In [1]: import numpy as np

In [2]: np.set_printoptions(precision=2, suppress=True, linewidth=140)

In [3]: A = np.load("m.npy")

In [4]: A.round(2) + 0
Out[4]: 
array([[ 0.79,  0.03,  0.03, -0.01,  0.01, -0.15, -0.11, -0.04, -0.06, -0.17, -0.15, -0.11, -0.14, -0.2 ,  0.04],
       [ 0.03,  0.87,  0.02, -0.03,  0.  , -0.03,  0.11,  0.08,  0.12, -0.1 , -0.13,  0.16,  0.13,  0.01, -0.1 ],
       [ 0.03,  0.02,  0.74, -0.13,  0.01, -0.09, -0.04, -0.23, -0.1 , -0.02,  0.2 ,  0.16, -0.03,  0.02, -0.19],
       [-0.01, -0.03, -0.13,  0.71,  0.21,  0.04, -0.17, -0.18,  0.04, -0.13,  0.05,  0.09,  0.22, -0.07,  0.01],
       [ 0.01,  0.  ,  0.01,  0.21,  0.63, -0.07,  0.05,  0.04,  0.14, -0.01,  0.07, -0.2 , -0.14,  0.11, -0.29],
       [-0.15, -0.03, -0.09,  0.04, -0.07,  0.06, -0.04,  0.  ,  0.02,  0.08, -0.04,  0.05,  0.05,  0.01,  0.03],
       [-0.11,  0.11, -0.04, -0.17,  0.05, -0.04,  0.63, -0.12,  0.16, -0.09,  0.2 , -0.22,  0.02, -0.14,  0.13],
       [-0.04,  0.08, -0.23, -0.18,  0.04,  0.  , -0.12,  0.61, -0.27, -0.06,  0.06, -0.11,  0.07,  0.05, -0.18],
       [-0.06,  0.12, -0.1 ,  0.04,  0.14,  0.02,  0.16, -0.27,  0.33,  0.14, -0.18, -0.02, -0.14,  0.05,  0.04],
       [-0.17, -0.1 , -0.02, -0.13, -0.01,  0.08, -0.09, -0.06,  0.14,  0.57, -0.2 ,  0.02, -0.04, -0.24, -0.22],
       [-0.15, -0.13,  0.2 ,  0.05,  0.07, -0.04,  0.2 ,  0.06, -0.18, -0.2 ,  0.38, -0.08,  0.15, -0.05, -0.03],
       [-0.11,  0.16,  0.16,  0.09, -0.2 ,  0.05, -0.22, -0.11, -0.02,  0.02, -0.08,  0.28,  0.09,  0.09,  0.02],
       [-0.14,  0.13, -0.03,  0.22, -0.14,  0.05,  0.02,  0.07, -0.14, -0.04,  0.15,  0.09,  0.34, -0.25, -0.01],
       [-0.2 ,  0.01,  0.02, -0.07,  0.11,  0.01, -0.14,  0.05,  0.05, -0.24, -0.05,  0.09, -0.25,  0.66,  0.11],
       [ 0.04, -0.1 , -0.19,  0.01, -0.29,  0.03,  0.13, -0.18,  0.04, -0.22, -0.03,  0.02, -0.01,  0.11,  0.41]])

In [5]: r = np.linalg.matrix_rank(A)

In [6]: r
Out[6]: np.int64(8)

In [7]: ns = np.linalg.svd(A)[2][r:].T

In [8]: [int(np.linalg.matrix_rank(np.delete(A, i, axis=0))) for i in range(15)]
Out[8]: [8, 8, 8, 8, 8, 8, 8, 8, 8, 8, 8, 8, 8, 8, 8]

In [9]: [int(np.linalg.matrix_rank(A[:, :j + 1])) for j in range(15)]
Out[9]: [1, 2, 3, 4, 5, 6, 7, 8, 8, 8, 8, 8, 8, 8, 8]

In [10]: x = np.array([5, 5, 4, 2, 2, 5, 5, 3, 4, 4, 5, 5, 2, 1, 5])

In [11]: h = np.maximum(A @ x, 0)

In [12]: print(h)
[0.31 5.14 2.06 0.73 0.07 0.   2.78 0.   1.22 0.   0.7  0.9  1.4  0.   0.03]

In [13]: np.maximum(A @ (3 * x), 0)
Out[13]: array([ 0.92, 15.43,  6.19,  2.19,  0.21,  0.  ,  8.33,  0.  ,  3.67,  0.  ,  2.11,  2.71,  4.21,  0.  ,  0.09])

In [14]: np.tanh(A @ x)
Out[14]: array([ 0.3 ,  1.  ,  0.97,  0.62,  0.07, -0.51,  0.99, -0.96,  0.84, -0.88,  0.61,  0.72,  0.89, -0.83,  0.03])

In [15]: print(np.flatnonzero(h > 1e-9))
[ 0  1  2  3  4  6  8 10 11 12 14]

In [16]: rng = np.random.default_rng(92)

In [17]: idx = rng.permutation(15)

In [18]: idx
Out[18]: array([12,  1,  4, 10,  6, 11, 14,  2,  0,  7, 13,  8,  3,  5,  9])

In [19]: A2 = A[idx][:, idx]

In [20]: round(float(np.trace(A2)), 2)
Out[20]: 8.0

In [21]: np.round(np.sort(np.abs(np.linalg.eigvals(A2))), 2) + 0
Out[21]: array([0., 0., 0., 0., 0., 0., 0., 1., 1., 1., 1., 1., 1., 1., 1.])

In [22]: print(round(np.linalg.det(A2), 2), round(np.linalg.det(A[idx]), 2))
0.0 -0.0

In [23]: Uu, sig, Vh = np.linalg.svd(A)

In [24]: sig.round(2) + 0
Out[24]: array([1., 1., 1., 1., 1., 1., 1., 1., 0., 0., 0., 0., 0., 0., 0.])

In [25]: A2 = Uu[:, :8] @ np.diag(sig[:8]) @ Vh[:8]

In [26]: np.linalg.matrix_rank(A2)
Out[26]: np.int64(8)

In [27]: print(round(np.linalg.norm(A - A2) / np.linalg.norm(A), 2))
0.0

In [28]: round(float(np.linalg.norm(A - A2, 2)), 2), round(sig[8], 2)
Out[28]: (0.0, np.float64(0.0))

In [29]: data = np.load("layer14.npy")

In [30]: print(data)
[[ 0 -2 -1 -2 -3 -3 -1  0 -2  2]
 [-2  0 -2 -1 -2 -3 -3 -1  0 -2]
 [-1 -2  0 -2 -1 -2 -3 -3 -1  0]
 [-2 -1 -2  0 -2 -1 -2 -3 -3 -1]
 [-3 -2 -1 -2  0 -2 -1 -2 -3 -3]
 [-3 -3 -2 -1 -2  0 -2 -1 -2 -3]
 [-1 -3 -3 -2 -1 -2  0 -2 -1 -2]
 [ 0 -1 -3 -3 -2 -1 -2  0 -2 -1]
 [-2  0 -1 -3 -3 -2 -1 -2  0 -2]
 [ 2 -2  0 -1 -3 -3 -2 -1 -2  0]]

In [31]: np.allclose(data, data.T)
Out[31]: True

In [32]: round(float(np.linalg.det(data)), 2)
Out[32]: 389203.0

In [33]: (data + data.T) / 2
Out[33]: 
array([[ 0., -2., -1., -2., -3., -3., -1.,  0., -2.,  2.],
       [-2.,  0., -2., -1., -2., -3., -3., -1.,  0., -2.],
       [-1., -2.,  0., -2., -1., -2., -3., -3., -1.,  0.],
       [-2., -1., -2.,  0., -2., -1., -2., -3., -3., -1.],
       [-3., -2., -1., -2.,  0., -2., -1., -2., -3., -3.],
       [-3., -3., -2., -1., -2.,  0., -2., -1., -2., -3.],
       [-1., -3., -3., -2., -1., -2.,  0., -2., -1., -2.],
       [ 0., -1., -3., -3., -2., -1., -2.,  0., -2., -1.],
       [-2.,  0., -1., -3., -3., -2., -1., -2.,  0., -2.],
       [ 2., -2.,  0., -1., -3., -3., -2., -1., -2.,  0.]])

In [34]: round(np.abs(np.linalg.eigvals(data)).max(), 2)
Out[34]: np.float64(16.04)

In [35]: np.round(np.linalg.eigvalsh(data).min(), 2)
Out[35]: np.float64(-16.04)

In [36]: A2 = np.linalg.inv(data)

In [37]: np.round(np.linalg.inv(A2), 2) + 0
Out[37]: 
array([[ 0., -2., -1., -2., -3., -3., -1.,  0., -2.,  2.],
       [-2.,  0., -2., -1., -2., -3., -3., -1.,  0., -2.],
       [-1., -2.,  0., -2., -1., -2., -3., -3., -1.,  0.],
       [-2., -1., -2.,  0., -2., -1., -2., -3., -3., -1.],
       [-3., -2., -1., -2.,  0., -2., -1., -2., -3., -3.],
       [-3., -3., -2., -1., -2.,  0., -2., -1., -2., -3.],
       [-1., -3., -3., -2., -1., -2.,  0., -2., -1., -2.],
       [ 0., -1., -3., -3., -2., -1., -2.,  0., -2., -1.],
       [-2.,  0., -1., -3., -3., -2., -1., -2.,  0., -2.],
       [ 2., -2.,  0., -1., -3., -3., -2., -1., -2.,  0.]])

In [38]: print((np.abs(A2) > 1e-9).astype(int))
[[1 1 1 1 1 1 1 1 1 1]
 [1 1 1 1 1 1 1 1 1 1]
 [1 1 1 1 1 1 1 1 1 1]
 [1 1 1 1 1 1 1 1 1 1]
 [1 1 1 1 1 1 1 1 1 1]
 [1 1 1 1 1 1 1 1 1 1]
 [1 1 1 1 1 1 1 1 1 1]
 [1 1 1 1 1 1 1 1 1 1]
 [1 1 1 1 1 1 1 1 1 1]
 [1 1 1 1 1 1 1 1 1 1]]

In [39]: np.round(np.linalg.cond(data), 2)
Out[39]: np.float64(7.62)

In [40]: np.allclose(A2, data.T)
Out[40]: False

In [41]: round(np.linalg.det(data) * np.linalg.det(A2), 2)
Out[41]: np.float64(1.0)

In [42]: A2
Out[42]: 
array([[-0.18, -0.06, -0.01, -0.01, -0.06, -0.09,  0.08,  0.12, -0.03,  0.21],
       [-0.06,  0.05, -0.1 ,  0.13,  0.06, -0.2 , -0.13,  0.11,  0.1 , -0.03],
       [-0.01, -0.1 ,  0.06, -0.12,  0.12,  0.07, -0.19, -0.13,  0.11,  0.12],
       [-0.01,  0.13, -0.12,  0.14, -0.07,  0.05,  0.04, -0.19, -0.13,  0.08],
       [-0.06,  0.06,  0.12, -0.07,  0.15, -0.14,  0.05,  0.07, -0.2 , -0.09],
       [-0.09, -0.2 ,  0.07,  0.05, -0.14,  0.15, -0.07,  0.12,  0.06, -0.06],
       [ 0.08, -0.13, -0.19,  0.04,  0.05, -0.07,  0.14, -0.12,  0.13, -0.01],
       [ 0.12,  0.11, -0.13, -0.19,  0.07,  0.12, -0.12,  0.06, -0.1 , -0.01],
       [-0.03,  0.1 ,  0.11, -0.13, -0.2 ,  0.06,  0.13, -0.1 ,  0.05, -0.06],
       [ 0.21, -0.03,  0.12,  0.08, -0.09, -0.06, -0.01, -0.01, -0.06, -0.18]])

In [43]: np.linalg.det(data) * A2
Out[43]: 
array([[-70412., -23546.,  -2653.,  -2847., -21608., -36482.,  29380.,  46927., -11151.,  83286.],
       [-23546.,  20228., -37623.,  51902.,  24679., -76960., -52216.,  41705.,  40060., -11151.],
       [ -2653., -37623.,  21894., -45162.,  46435.,  29082., -72431., -49997.,  41705.,  46927.],
       [ -2847.,  51902., -45162.,  53054., -26455.,  20646.,  15869., -72431., -52216.,  29380.],
       [-21608.,  24679.,  46435., -26455.,  58682., -52873.,  20646.,  29082., -76960., -36482.],
       [-36482., -76960.,  29082.,  20646., -52873.,  58682., -26455.,  46435.,  24679., -21608.],
       [ 29380., -52216., -72431.,  15869.,  20646., -26455.,  53054., -45162.,  51902.,  -2847.],
       [ 46927.,  41705., -49997., -72431.,  29082.,  46435., -45162.,  21894., -37623.,  -2653.],
       [-11151.,  40060.,  41705., -52216., -76960.,  24679.,  51902., -37623.,  20228., -23546.],
       [ 83286., -11151.,  46927.,  29380., -36482., -21608.,  -2847.,  -2653., -23546., -70412.]])

In [44]: mat = np.load("run7.npy")

In [45]: print(mat)
[[-1  1  2  0  1 -1 -2  0 -1 -1 -2  0  1]
 [ 0  2 -1 -1 -2 -1  0  2  1  1  1 -1 -2]
 [ 0  0 -1  2  0 -1  2  2 -2  2  1  1  2]
 [ 0  0  0  0  0 -1  1  2  1 -1  0 -2  0]
 [ 0  0  0  0  1 -2  1  0  1  1 -1 -1 -2]
 [ 0  0  0  0  0 -2  0 -1  1  0 -1  2 -2]
 [ 0  0  0  0  0  0 -2  2 -1  1 -1 -2  1]
 [ 0  0  0  0  0  0  0  2  2  2 -1  2  0]
 [ 0  0  0  0  0  0  0  0  1  0  1  1  1]
 [ 0  0  0  0  0  0  0  0  0 -1  1  0  2]
 [ 0  0  0  0  0  0  0  0  0  0 -2 -2  0]
 [ 0  0  0  0  0  0  0  0  0  0  0  2  0]
 [ 0  0  0  0  0  0  0  0  0  0  0  0 -1]]

In [46]: np.prod(np.diag(mat)), round(np.linalg.det(mat), 2)
Out[46]: (np.int64(0), np.float64(0.0))

In [47]: Uu, sig, Vh = np.linalg.svd(mat)

In [48]: np.argmax(sig[:-1] / (sig[1:] + 1e-6)) + 1
Out[48]: np.int64(12)

In [49]: sig.round(2) + 0
Out[49]: array([6.2 , 6.01, 5.81, 4.65, 3.8 , 2.98, 2.94, 1.42, 1.24, 1.19, 0.37, 0.11, 0.  ])

In [50]: A2 = Uu[:, :12] @ np.diag(sig[:12]) @ Vh[:12]

In [51]: np.round(np.abs(mat - A2).max(), 2)
Out[51]: np.float64(0.0)

In [52]: round(float(np.linalg.norm(mat - A2) / np.linalg.norm(mat)), 2)
Out[52]: 0.0

In [53]: print(np.linalg.matrix_rank(mat, rtol=0.05))
11

In [54]: def softmax(z):
    ...:     e = np.exp(z - z.max(axis=-1, keepdims=True))
    ...:     return e / e.sum(axis=-1, keepdims=True)
    ...: 

In [55]: softmax(mat[1])
Out[55]: array([0.04, 0.28, 0.01, 0.01, 0.01, 0.01, 0.04, 0.28, 0.1 , 0.1 , 0.1 , 0.01, 0.01])

In [56]: softmax(mat).sum(axis=1)
Out[56]: array([1., 1., 1., 1., 1., 1., 1., 1., 1., 1., 1., 1., 1.])

In [57]: scores = mat @ mat.T / np.sqrt(13)

In [58]: np.round(softmax(scores)[1] @ mat, 2) + 0
Out[58]: array([ 0.  ,  1.92, -0.96, -0.95, -1.91, -0.99,  0.02,  1.96,  0.99,  0.97,  0.94, -0.98, -1.93])

In [59]: J = np.load("dump.npy")

In [60]: J
Out[60]: 
array([[ 2, -1,  2,  2,  0,  0, -2],
       [ 1,  1,  0,  1,  1,  0,  2],
       [ 2, -1,  1, -1,  1,  2,  0],
       [-2, -1,  0,  1,  2, -1, -2],
       [-2,  2,  2,  2,  2,  2,  2],
       [ 0, -2,  1,  2,  1,  1,  2],
       [ 1,  0,  2, -1,  2,  2,  2]])

In [61]: x = np.array([-1, 0, 3, -3, 3, 0, -3])

In [62]: rhs = J @ x

In [63]: rhs
Out[63]: array([ 4, -7,  7, 11,  2, -6,  8])

In [64]: np.round(np.linalg.solve(J, rhs), 2) + 0
Out[64]: array([-1.,  0.,  3., -3.,  3.,  0., -3.])

In [65]: np.round(np.linalg.solve(J, rhs + J[:, 6]), 2) + 0
Out[65]: array([-1.,  0.,  3., -3.,  3.,  0., -2.])

In [66]: np.linalg.solve(J, J[:, 0])
Out[66]: array([ 1., -0.,  0., -0.,  0.,  0., -0.])
